% python3 -q
>>> import numpy as np
>>> import numpy.linalg as la
>>> np.set_printoptions(suppress=True, linewidth=200)
>>> out = np.array([[2], [1]])
>>> Z = np.array([[1, 1, -2]])
>>> rng = np.random.default_rng(2922)
>>> feats = out @ Z + 0.05 * rng.normal(size=(2, 3))
>>> feats.round(3)
array([[ 2.076,  2.009, -4.042],
       [ 0.967,  0.937, -2.04 ]])
>>> W1 = np.array([[-3, 7, 2, 4], [8, -5, -5, 5], [2, -9, -1, 6]])
>>> c = np.array([-3, 1, -3, 0])
>>> act = np.maximum(feats @ W1 + c, 0)
>>> (act > 0).mean(axis=0)
array([0., 1., 0., 0.])
>>> la.matrix_rank(act)
np.int64(1)
>>> Z = np.array([[-3, 3, -2], [-3, -1, 1], [-3, 2, -2], [-1, 2, 2]])
>>> np.round(act @ Z, 3)
array([[-125.598,  -41.866,   41.866],
       [ -64.346,  -21.449,   21.449]])
>>> np.round(la.norm(feats, 2) / la.norm(feats), 3)
np.float64(1.0)
>>> la.matrix_rank(feats, rtol=0.1)
np.int64(1)
>>> feats @ feats
Traceback (most recent call last):
  File "<python-input-17>", line 1, in <module>
    feats @ feats
    ~~~~~~^~~~~~~
ValueError: matmul: Input operand 1 has a mismatch in its core dimension 0, with gufunc signature (n?,k),(k,m?)->(n?,m?) (size 2 is different from 3)
>>> cov = feats.T @ feats
>>> la.matrix_rank(cov)
np.int64(2)
>>> cov.round(3)
array([[  5.244,   5.075, -10.363],
       [  5.075,   4.912, -10.031],
       [-10.363, -10.031,  20.502]])
>>> round(np.trace(cov), 3), round((feats ** 2).sum(), 3)
(np.float64(30.658), np.float64(30.658))
>>> u = np.array([4, 8, -9, 6])
>>> M = u[np.abs(np.subtract.outer(np.arange(4), np.arange(4)))]
>>> M
array([[ 4,  8, -9,  6],
       [ 8,  4,  8, -9],
       [-9,  8,  4,  8],
       [ 6, -9,  8,  4]])
>>> # equal to its transpose
>>> x0 = np.array([2, 2, 7, 1])
>>> M @ x0
array([-33,  71,  34,  54])
>>> la.norm(M @ x0) <= la.norm(M, 2) * la.norm(x0) + 1e-9
np.True_
>>> W1 = np.array([[2, 3, 2], [3, 5, 5], [1, 0, 0], [4, 4, 5]])
>>> c = np.array([0, 0, -3])
>>> act = np.maximum(M @ W1 + c, 0)
>>> la.matrix_rank(act)
np.int64(3)
>>> act
array([[47, 76, 75],
       [ 0,  8,  0],
       [42, 45, 59],
       [ 9,  0,  0]])
>>> Z = np.array([[2, 1], [2, 2], [1, 0]])
>>> print((act @ Z).round(6).argmax(axis=1))
[0 0 0 0]
>>> act @ Z
array([[321, 199],
       [ 16,  16],
       [233, 132],
       [ 18,   9]])
>>> out = la.invert(M)
Traceback (most recent call last):
  File "<python-input-37>", line 1, in <module>
    out = la.invert(M)
          ^^^^^^^^^
AttributeError: module 'numpy.linalg' has no attribute 'invert'
>>> out = la.inv(M)
>>> out.round(3)
array([[ 0.058,  0.034, -0.026,  0.043],
       [ 0.034,  0.046,  0.038, -0.026],
       [-0.026,  0.038,  0.046,  0.034],
       [ 0.043, -0.026,  0.034,  0.058]])
>>> print(np.round(la.inv(out), 3))
[[ 4.  8. -9.  6.]
 [ 8.  4.  8. -9.]
 [-9.  8.  4.  8.]
 [ 6. -9.  8.  4.]]
>>> round(float(la.det(M) * la.det(out)), 3)
1.0
>>> np.round(la.det(M) * out, 3)
array([[-1924., -1152.,   871., -1448.],
       [-1152., -1524., -1286.,   871.],
       [  871., -1286., -1524., -1152.],
       [-1448.,   871., -1152., -1924.]])
>>> np.allclose(out, M.T)
False
>>> round(la.slogdet(M)[0], 3)
np.float64(-1.0)
>>> hat = np.triu(np.array([[3, 2, 2, 1], [3, 1, 3, 0], [0, 1, 2, 1], [2, 1, 3, 2]]), 1) + np.eye(4)
>>> out = hat @ M @ la.inv(hat)
>>> np.trace(out), np.trace(M)
(np.float64(16.0), np.int64(16))
>>> print(np.round(la.det(out), 3))
-33439.0
>>> X = np.load("run9.npy")
>>> print(X)
[[ 1 -1]
 [ 1  0]]
>>> def softmax(z):
...     e = np.exp(z - z.max(axis=-1, keepdims=True))
...     return e / e.sum(axis=-1, keepdims=True)
... 
>>> np.round(softmax(feats[1]), 3)
array([0.495, 0.48 , 0.024])
>>> np.round(softmax(10 * feats[1]), 3) + 0
array([0.575, 0.425, 0.   ])
>>> S = feats @ feats.T / np.sqrt(3)
>>> np.round(softmax(S)[1] @ feats, 3)
array([ 2.045,  1.979, -3.987])
>>> np.round(la.norm(X, axis=1), 3)
array([1.414, 1.   ])
>>> np.round(la.norm(X[0] - X[1]), 3)
np.float64(1.0)
>>> round(float(la.norm(X, 1)), 3), round(la.norm(X, np.inf), 3)
(2.0, np.float64(2.0))
>>> round(float(la.norm(X[0], 1)), 3), np.round(la.norm(X[0], np.inf), 3)
(2.0, np.float64(1.0))
>>> X[0] @ X[1]
np.int64(1)
>>> x0 = np.array([3, 0])
>>> (X * x0).sum(axis=1)
array([3, 3])
>>> la.norm(X @ x0) <= la.norm(X, 2) * la.norm(x0) + 1e-9
np.True_
>>> u = np.array([2, -1])
>>> out = X + np.outer(u, np.eye(2)[1])
>>> print(round(la.det(out) / la.det(X), 3), round(1 + la.solve(X, u)[1], 3))
-2.0 -2.0
>>> la.matrix_rank(out - X)
np.int64(1)
>>> x0 = np.array([5, 4])
>>> rhs = X @ x0
>>> rhs
array([1, 5])
>>> np.round(la.solve(X.T, X[1]), 3)
array([0., 1.])
>>> np.round(la.solve(X, rhs), 3)
array([5., 4.])
>>> np.round(la.solve(X, X[:, 0]), 3)
array([1., 0.])
>>> E = np.load("mat.npy")
>>> print(E)
[[0 1 1 0]
 [1 0 1 0]
 [1 1 0 0]
 [0 0 0 0]]
>>> np.count_nonzero(E)
np.int64(6)
>>> E[:, 4]
Traceback (most recent call last):
  File "<python-input-77>", line 1, in <module>
    E[:, 4]
    ~^^^^^^
IndexError: index 4 is out of bounds for axis 1 with size 4
>>> E.sum(axis=0)
array([2, 2, 2, 0])
>>> la.rank(E)
Traceback (most recent call last):
  File "<python-input-79>", line 1, in <module>
    la.rank(E)
    ^^^^^^^
AttributeError: module 'numpy.linalg' has no attribute 'rank'
>>> print(round(float(la.norm(E)), 3))
2.449
>>> np.zeros(4, 4)
Traceback (most recent call last):
  File "<python-input-81>", line 1, in <module>
    np.zeros(4, 4)
    ~~~~~~~~^^^^^^
TypeError: Cannot interpret '4' as a data type
>>> np.flatnonzero(la.matrix_power((E != 0) + (E.T != 0) + np.eye(4), 4)[2])
array([0, 1, 2])
>>> (E != 0).astype(int)
array([[0, 1, 1, 0],
       [1, 0, 1, 0],
       [1, 1, 0, 0],
       [0, 0, 0, 0]])
>>> hat = np.triu(np.array([[-1, 2, 1, 3], [-3, 1, 3, -3], [2, -3, 3, 0], [-1, 0, -3, 2]]), 1) + np.eye(4)
>>> out = hat @ E @ la.inv(hat)
>>> print(np.round(np.poly(out), 3) + 0)
[ 1.  0. -3. -2.  0.]
>>> hat @ E - E @ hat
array([[ 3.,  1., -1.,  3.],
       [ 3.,  1., -1., -3.],
       [ 0., -2., -4.,  0.],
       [ 0.,  0.,  0.,  0.]])
>>> arr = np.triu(rng.random((3, 3)) < 0.8, 1).astype(int)
>>> arr = arr + arr.T
>>> arr
array([[0, 1, 0],
       [1, 0, 1],
       [0, 1, 0]])
>>> evals, V = la.eigh(arr)
>>> x0 = np.array([-1, 1, -2])
>>> np.round(V * np.abs(evals) @ V.T, 3) + 0
array([[0.707, 0.   , 0.707],
       [0.   , 1.414, 0.   ],
       [0.707, 0.   , 0.707]])
>>> x0 @ arr @ x0
np.int64(-6)
>>> np.abs(arr).sum(axis=1).max(), round(float(np.abs(evals).max()), 3)
(np.int64(2), 1.414)
>>> np.round(la.eigvalsh(arr[1:, 1:]), 3)
array([-1.,  1.])
>>> rank = la.matrix_rank(arr)
>>> rank
np.int64(2)
>>> N = la.svd(arr)[2][rank:].T
>>> N[:, 0] / N[np.abs(N[:, 0]).round(6).argmax(), 0]
array([ 1., -0., -1.])
>>> [int(la.matrix_rank(np.delete(arr, i, axis=0))) for i in range(3)]
[2, 1, 2]
>>> arr @ N
array([[0.],
       [0.],
       [0.]])
>>> mat = np.array([[0, 0, 0], [0, 6, 0], [0, 6, -4], [9, 4, -3]])
>>> Q, V = la.qr(mat[:, :2])[0], la.qr(mat[:, 2:])[0]
>>> sig = la.svd(Q.T @ V, compute_uv=False)
>>> print((sig > 0.9).sum())
0
>>> sig.round(3)
array([0.825])
>>> W0 = np.array([[1, -2, -2], [-2, 1, 3], [0, 1, -3]])
>>> W0[1] = W0[0]
>>> W0
array([[ 1, -2, -2],
       [ 1, -2, -2],
       [ 0,  1, -3]])
>>> print(round(float(np.abs(la.eigvals(E)).max()), 3))
2.0
>>> print((E - E.T) / 2)
[[0. 0. 0. 0.]
 [0. 0. 0. 0.]
 [0. 0. 0. 0.]
 [0. 0. 0. 0.]]
>>> la.matrix_power(E, 2)
array([[2, 1, 1, 0],
       [1, 2, 1, 0],
       [1, 1, 2, 0],
       [0, 0, 0, 0]])
>>> round(la.det(E), 3)
np.float64(0.0)
>>> K = np.array([[5, 5, -3],
...     [5, 5, -3],
...     [5, 5, -3],
...     [5, 5, -3],
...     [13, -2, -11],
...     [8, -7, -8],
...     [8, -7, -8],
...     [-1, 5, -11],
...     [8, -7, -8],
...     [13, -2, -11],
...     [0, 0, 0],
...     [-1, 5, -11]])
>>> u = np.array([2, 3])
>>> np.convolve(K[8], u)
array([ 16,  10, -37, -24])
>>> print(np.correlate(K[8], K[10], "full"))
[0 0 0 0 0]
>>> np.array([np.convolve(row, u, "same") for row in K])
array([[ 10,  25,   9],
       [ 10,  25,   9],
       [ 10,  25,   9],
       [ 10,  25,   9],
       [ 26,  35, -28],
       [ 16,  10, -37],
       [ 16,  10, -37],
       [ -2,   7,  -7],
       [ 16,  10, -37],
       [ 26,  35, -28],
       [  0,   0,   0],
       [ -2,   7,  -7]])
>>> Xc = (K - K.mean(axis=0)) / K.std(axis=0)
>>> np.argwhere(np.abs(Xc) > 2)
array([], shape=(0, 2), dtype=int64)
>>> c = la.lstsq(np.delete(Xc, 1, axis=1), Xc[:, 1])[0]
>>> np.abs(c).argmax()
np.int64(0)
